% python3 -q
>>> import numpy as np
>>> np.set_printoptions(precision=2, suppress=True, linewidth=100)
>>> def rd(a):
...     return np.round(a, 2) + 0
... 
>>> J = np.loadtxt("arr.csv", delimiter=",")
>>> print(rd(J))
[[-6.    6.86  4.11]
 [-2.47  6.75 -6.95]
 [ 3.22 -7.38  5.93]
 [ 1.55  2.13 -9.65]
 [ 5.55 -5.07 -6.6 ]
 [ 1.13  2.7  -9.56]
 [ 3.62 -7.67  5.3 ]
 [ 4.42 -8.14  3.76]
 [-3.51  7.59 -5.48]
 [-5.43  4.76  6.91]
 [ 5.41 -8.35  1.06]
 [ 1.08  2.78 -9.55]
 [ 5.16 -8.36  1.88]
 [-1.95 -1.57  9.68]
 [-0.32  4.51 -8.92]
 [ 0.98  2.9  -9.52]
 [-5.75  8.17  0.44]
 [ 0.36 -4.57  8.89]
 [ 3.53 -0.9  -9.31]
 [-5.73  5.63  5.96]
 [-6.02  7.17  3.51]
 [ 4.64 -2.95 -8.35]
 [ 3.27 -7.42  5.86]
 [ 5.16 -4.08 -7.54]]
>>> cov = np.cov(J, rowvar=False)
>>> print(rd(J.std(axis=0)))
[4.04 5.84 6.92]
>>> print(rd(np.corrcoef(J.T)))
[[ 1.   -0.86 -0.28]
 [-0.86  1.   -0.26]
 [-0.28 -0.26  1.  ]]
>>> print(rd(np.linalg.eigvalsh(cov)[::-1]))
[56.35 46.27  0.  ]
>>> print(rd(cov))
[[ 17.   -21.06  -8.07]
 [-21.06  35.63 -10.99]
 [ -8.07 -10.99  49.99]]
>>> print(rd(np.polyfit(J[:, 1], J[:, 2], 1)))
[-0.31 -1.23]
>>> print(np.argwhere(np.triu(np.abs(np.corrcoef(J.T)) > 0.8, 1)))
[[0 1]]
>>> print(rd(np.corrcoef(J[:, 1], J[:, 2])[0, 1]))
-0.26
>>> vals, V = np.linalg.eigh(cov)
>>> x0 = np.array([7, 1, 1])
>>> print(rd(np.linalg.eigvalsh(cov[1:, 1:])))
[29.69 55.93]
>>> print(rd(x0 @ cov @ x0))
488.9
>>> print(rd(V * np.abs(vals) @ V.T))
[[ 17.   -21.06  -8.07]
 [-21.06  35.63 -10.99]
 [ -8.07 -10.99  49.99]]
>>> print(rd(x0 @ cov @ x0 / (x0 @ x0)), rd(vals[0]), rd(vals[-1]))
9.59 0.0 56.35
>>> dist = np.linalg.norm(J[:, None] - J[None], axis=-1)
>>> print((dist + 1e9 * np.eye(24)).round(6).argmin(axis=1))
[20  8 22  5 23 11 22  6  1 19 12  5 10 17 15 11 20 13 21  9  0 23  2  4]
>>> print(dist[21].round(6).argsort(kind="stable")[:4])
[21 23 18  4]
>>> print(np.linalg.matrix_rank(dist ** 2))
3
>>> print(dist.shape)
(24, 24)
>>> M2 = J / np.sqrt((J ** 2).mean(axis=1, keepdims=True))
>>> print(np.linalg.matrix_rank(J - J.mean(axis=1, keepdims=True)))
2
>>> E = np.loadtxt("block10.csv", delimiter=",")
>>> print(E)
[[  8.69   2.18  -8.96]
 [  6.4    7.2  -27.03]
 [  4.37  -5.96  20.11]
 [  0.6   -5.36 -29.93]
 [  0.77  -5.41  24.  ]
 [-10.9   -2.47  -8.15]
 [ -6.87   6.82   7.39]
 [ -0.74  -2.21  -8.86]
 [ -5.54   0.15   5.51]
 [ 10.74   3.57 -14.63]
 [  0.02   2.36  17.58]
 [ -1.81  -2.44 -15.22]
 [  0.07  -0.23   1.79]
 [ 15.48   4.15 -27.92]
 [ -3.99   0.63  37.52]
 [  3.46   4.17   9.25]
 [  5.18   3.58  -2.76]
 [ 10.84   1.01  29.9 ]
 [ 15.62  -5.05 -49.31]
 [ -7.91   5.48 -15.1 ]
 [ -0.79   2.21 -14.93]
 [-12.45  -5.65 -16.81]
 [  4.1   -2.61  -5.53]]
>>> labels = E[:, 0] > np.median(E[:, 0])
>>> f = E[labels].mean(axis=0) - E[~labels].mean(axis=0)
>>> print(rd(f))
[11.98  0.68 -1.54]
>>> print(np.argsort(-np.abs(f).round(6), kind="stable"))
[0 2 1]
